$ ipython --no-banner

In [1]: import numpy as np

In [2]: np.set_printoptions(precision=2, suppress=True, linewidth=100, legacy="1.25")

In [3]: rd = lambda a: np.round(a, 2) + 0

In [4]: F = np.loadtxt("dump.csv", delimiter=",")

In [5]: rd(F)
Out[5]: 
array([[ 1.  ,  0.  ,  0.  ,  0.  ],
       [ 0.  , -0.73,  0.68,  0.  ],
       [ 0.  , -0.68, -0.73,  0.  ],
       [ 0.  ,  0.  ,  0.  ,  1.  ]])

In [6]: np.flatnonzero(np.linalg.matrix_power((F != 0) + (F.T != 0) + np.eye(4), 4)[3])
Out[6]: array([3])

In [7]: rd(F @ F)
Out[7]: 
array([[ 1.  ,  0.  ,  0.  ,  0.  ],
       [ 0.  ,  0.07, -1.  ,  0.  ],
       [ 0.  ,  1.  ,  0.07,  0.  ],
       [ 0.  ,  0.  ,  0.  ,  1.  ]])

In [8]: (np.linalg.matrix_power((F != 0) + (F.T != 0) + np.eye(4), 4) > 0).astype(int)
Out[8]: 
array([[1, 0, 0, 0],
       [0, 1, 1, 0],
       [0, 1, 1, 0],
       [0, 0, 0, 1]])

In [9]: rd(np.linalg.det(F))
Out[9]: 1.0

In [10]: q, r_ = np.linalg.qr(F)

In [11]: np.trace(q @ q.T)
Out[11]: 4.0

In [12]: rd(q @ r_)
Out[12]: 
array([[ 1.  ,  0.  ,  0.  ,  0.  ],
       [ 0.  , -0.73,  0.68,  0.  ],
       [ 0.  , -0.68, -0.73,  0.  ],
       [ 0.  ,  0.  ,  0.  ,  1.  ]])

In [13]: rd(q.T @ q)
Out[13]: 
array([[1., 0., 0., 0.],
       [0., 1., 0., 0.],
       [0., 0., 1., 0.],
       [0., 0., 0., 1.]])

In [14]: q.shape, r_.shape
Out[14]: ((4, 4), (4, 4))

In [15]: F[:, 2] @ F[:, 3]
Out[15]: 0.0

In [16]: rd(np.linalg.norm(F, axis=0))
Out[16]: array([1., 1., 1., 1.])

In [17]: x = np.array([1, 3, 1, 1])

In [18]: y = F @ x

In [19]: rd(y)
Out[19]: array([ 1.  , -1.51, -2.78,  1.  ])

In [20]: rd(np.linalg.solve(F.T, F[3]))
Out[20]: array([0., 0., 0., 1.])

In [21]: rd(np.linalg.solve(F, y))
Out[21]: array([1., 3., 1., 1.])

In [22]: rd(np.linalg.solve(F, -3 * y))
Out[22]: array([-3., -9., -3., -3.])

In [23]: rd(np.linalg.solve(F, F[:, 3]))
Out[23]: array([0., 0., 0., 1.])

In [24]: u, g = F[1], F[3]

In [25]: u @ g
Out[25]: 0.0

In [26]: pr = (u @ g) / (u @ u) * u

In [27]: pr
Out[27]: array([ 0., -0.,  0.,  0.])

In [28]: data = np.array([[2.0, 2.99, 2.96, 2.0],
    ...:     [-4.01, -5.99, -6.0, -3.98],
    ...:     [4.02, 5.99, 6.01, 3.95]])

In [29]: data
Out[29]: 
array([[ 2.  ,  2.99,  2.96,  2.  ],
       [-4.01, -5.99, -6.  , -3.98],
       [ 4.02,  5.99,  6.01,  3.95]])

In [30]: rd(np.linalg.norm(data[2], 1)), rd(np.linalg.norm(data[2], np.inf))
Out[30]: (19.97, 6.01)

In [31]: np.linalg.norm(data, axis=1).argmax()
Out[31]: 1

In [32]: rd(np.linalg.norm(data, axis=1))
Out[32]: array([ 5.07, 10.19, 10.19])

In [33]: rd(np.linalg.norm(data, 1)), rd(np.linalg.norm(data, np.inf))
Out[33]: (14.97, 19.98)

In [34]: np.diff(data, axis=0)
Out[34]: 
array([[-6.01, -8.98, -8.96, -5.98],
       [ 8.03, 11.98, 12.01,  7.93]])

In [35]: np.linalg.rank(data)
---------------------------------------------------------------------------
AttributeError                            Traceback (most recent call last)
Cell In[35], line 1
----> 1 np.linalg.rank(data)

AttributeError: module 'numpy.linalg' has no attribute 'rank'

In [36]: rd(data - data[0])
Out[36]: 
array([[ 0.  ,  0.  ,  0.  ,  0.  ],
       [-6.01, -8.98, -8.96, -5.98],
       [ 2.02,  3.  ,  3.05,  1.95]])

In [37]: t = np.radians(120)

In [38]: r_ = np.eye(4)

In [39]: r_[0, 0] = r_[2, 2] = np.cos(t)

In [40]: r_[0, 2], r_[2, 0] = -np.sin(t), np.sin(t)

In [41]: rd(r_)
Out[41]: 
array([[-0.5 ,  0.  , -0.87,  0.  ],
       [ 0.  ,  1.  ,  0.  ,  0.  ],
       [ 0.87,  0.  , -0.5 ,  0.  ],
       [ 0.  ,  0.  ,  0.  ,  1.  ]])

In [42]: B = data @ r_.T

In [43]: rd(np.abs(B - data).max(axis=0))
Out[43]: array([11.23,  0.  ,  5.53,  0.  ])

In [44]: np.allclose(np.linalg.norm(data, axis=1), np.linalg.norm(B, axis=1))
Out[44]: True

In [45]: feats = np.load("case10.npy")

In [46]: feats
Out[46]: 
array([[ 0, -1, -5,  3],
       [-1,  0, -1, -5],
       [-5, -1,  0, -1],
       [ 3, -5, -1,  0]])

In [47]: rng = np.random.default_rng(60948)

In [48]: labels = rng.permutation(4)

In [49]: labels
Out[49]: array([2, 1, 3, 0])

In [50]: B = feats[labels][:, labels]

In [51]: np.allclose(B, feats)
Out[51]: False

In [52]: rd(np.linalg.det(B)), rd(np.linalg.det(feats[labels]))
Out[52]: (741.0, 741.0)

In [53]: np.diag(B)
Out[53]: array([0, 0, 0, 0])

In [54]: B
Out[54]: 
array([[ 0, -1, -1, -5],
       [-1,  0, -5, -1],
       [-1, -5,  0,  3],
       [-5, -1,  3,  0]])

In [55]: np.trace(B)
Out[55]: 0

In [56]: rd(np.sort(np.abs(np.linalg.eigvals(B))))
Out[56]: array([3.47, 5.32, 5.47, 7.32])

In [57]: proj = np.triu(np.array([[0, 3, 1, 2], [2, 1, 0, 0], [3, 1, 1, 2], [3, 3, 2, 3]]), 1) + np.eye(4)

In [58]: B = proj @ feats @ np.linalg.inv(proj)

In [59]: proj @ feats - feats @ proj
Out[59]: 
array([[ -2., -11.,  -5.,  -6.],
       [  0.,   3.,   1.,   4.],
       [  6.,   5.,   3.,  10.],
       [  0.,  -9.,  -3.,  -4.]])

In [60]: np.linalg.matrix_rank(B)
Out[60]: 4

In [61]: rd(np.poly(B))
Out[61]: array([  1.,   0., -62., -40., 741.])

In [62]: rd(np.linalg.det(B))
Out[62]: 741.0

In [63]: evals, V = np.linalg.eigh(feats)

In [64]: x = np.array([2, -1, 1, 0])

In [65]: rd(np.linalg.eigvalsh(feats[1:, 1:]))
Out[65]: array([-5.37,  0.37,  5.  ])

In [66]: x @ feats @ x
Out[66]: -14

In [67]: (np.sign(V[:, -1].round(6)) == np.sign(V[0, -1].round(6))).astype(int)
Out[67]: array([1, 0, 0, 1])

In [68]: u = np.array([2, 1, -2])

In [69]: np.polyval(u, feats[0])
Out[69]: array([-2, -1, 43, 19])

In [70]: np.convolve(feats[0], u)
Out[70]: array([  0,  -2, -11,   3,  13,  -6])

In [71]: m1 = np.array([[1.25, 2.01, 0.86],
    ...:     [0.96, 2.03, 1.04],
    ...:     [1.0, 2.03, 1.07],
    ...:     [1.14, 1.83, 0.95],
    ...:     [0.96, 2.1, 0.85],
    ...:     [0.79, 2.09, 0.95],
    ...:     [1.06, 1.85, 1.04],
    ...:     [0.08, 2.94, 1.98],
    ...:     [0.02, 3.12, 1.97],
    ...:     [-0.35, 2.96, 2.18],
    ...:     [0.04, 3.05, 1.93],
    ...:     [0.27, 3.0, 1.94],
    ...:     [0.02, 3.04, 1.95],
    ...:     [-0.24, 3.11, 2.17],
    ...:     [3.02, 0.91, 3.14],
    ...:     [2.87, 0.99, 3.01],
    ...:     [3.06, 1.06, 3.09],
    ...:     [3.08, 0.82, 2.94],
    ...:     [3.0, 1.01, 3.01],
    ...:     [3.01, 0.98, 2.86],
    ...:     [3.05, 0.98, 2.85]])

In [72]: x = np.array([2, -1, 1])

In [73]: y = m1 @ x

In [74]: rd(np.linalg.lstsq(m1, y)[0])
Out[74]: array([ 2., -1.,  1.])

In [75]: rd(np.linalg.solve(m1.T @ m1, m1.T @ y))
Out[75]: array([ 2., -1.,  1.])

In [76]: y = y + 0.1 * rng.normal(size=21)

In [77]: rd(y)
Out[77]: 
array([ 1.26,  1.07,  0.99,  1.45,  0.62,  0.37,  1.33, -0.73, -1.18, -1.57, -1.05, -0.45, -1.07,
       -1.3 ,  8.34,  7.59,  8.1 ,  8.32,  8.11,  7.75,  8.05])

In [78]: coef, *_ = np.linalg.lstsq(m1, y)

In [79]: rd(np.linalg.norm(y - m1 @ coef))
Out[79]: 0.4

In [80]: rd(coef)
Out[80]: array([ 1.99, -1.  ,  1.01])

In [81]: G = m1.T @ m1

In [82]: (m1 @ m1.T).shape
Out[82]: (21, 21)

In [83]: rd(np.linalg.eigvalsh(G)[::-1])
Out[83]: array([213.12,  50.5 ,   4.  ])

In [84]: rd(np.trace(G)), rd((m1 ** 2).sum())
Out[84]: (267.62, 267.62)

In [85]: J = np.load("m.npy")

In [86]: J
Out[86]: 
array([[  6.,   1.,   1.],
       [ 15.,   8.,  17.],
       [-15.,  -1., -10.]])

In [87]: B = np.array([[2, 2, 3], [3, -3, 1]])

In [88]: W2 = np.kron(B, feats)

In [89]: W2.shape
Out[89]: (8, 12)

In [90]: rd(np.linalg.norm(W2, 2)), rd(np.linalg.norm(B, 2) * np.linalg.norm(feats, 2))
Out[90]: (33.69, 33.69)

In [91]: x = np.array([-4, 5, 0])

In [92]: np.einsum("ij,j->i", J, x)
Out[92]: array([-19., -20.,  55.])

In [93]: J @ x
Out[93]: array([-19., -20.,  55.])

In [94]: (J @ x).argmax()
Out[94]: 2

In [95]: J @ np.eye(3)[1]
Out[95]: array([ 1.,  8., -1.])

In [96]: (J * x).sum(axis=1)
Out[96]: array([-19., -20.,  55.])

In [97]: B = J[0, 0] * J[1:] - np.outer(J[1:, 0], J[0])

In [98]: B
Out[98]: 
array([[  0.,  33.,  87.],
       [  0.,   9., -45.]])

In [99]: J[:, 0] / J[0, 0]
Out[99]: array([ 1. ,  2.5, -2.5])

In [100]: np.linalg.matrix_rank(B), np.linalg.matrix_rank(J)
Out[100]: (2, 3)

In [101]: mat = np.load("sample0.npy")

In [102]: mat
Out[102]: 
array([[-6, -5,  4],
       [ 0,  0,  7],
       [ 0,  0,  3]])

In [103]: rk = np.linalg.matrix_rank(mat)

In [104]: rk
Out[104]: 2

In [105]: null = np.linalg.svd(mat)[2][rk:].T

In [106]: np.allclose(mat @ null, 0)
Out[106]: True

In [107]: [int(np.linalg.matrix_rank(np.delete(mat, i, axis=0))) for i in range(3)]
Out[107]: [1, 2, 2]

In [108]: np.linalg.matrix_rank(mat.T @ mat), np.linalg.matrix_rank(mat @ mat.T)
Out[108]: (2, 2)

In [109]: rd(null @ null.T)
Out[109]: 
array([[ 0.41, -0.49,  0.  ],
       [-0.49,  0.59,  0.  ],
       [ 0.  ,  0.  ,  0.  ]])

In [110]: [int(np.linalg.matrix_rank(mat[:i])) for i in range(1, len(mat) + 1)]
Out[110]: [1, 2, 2]
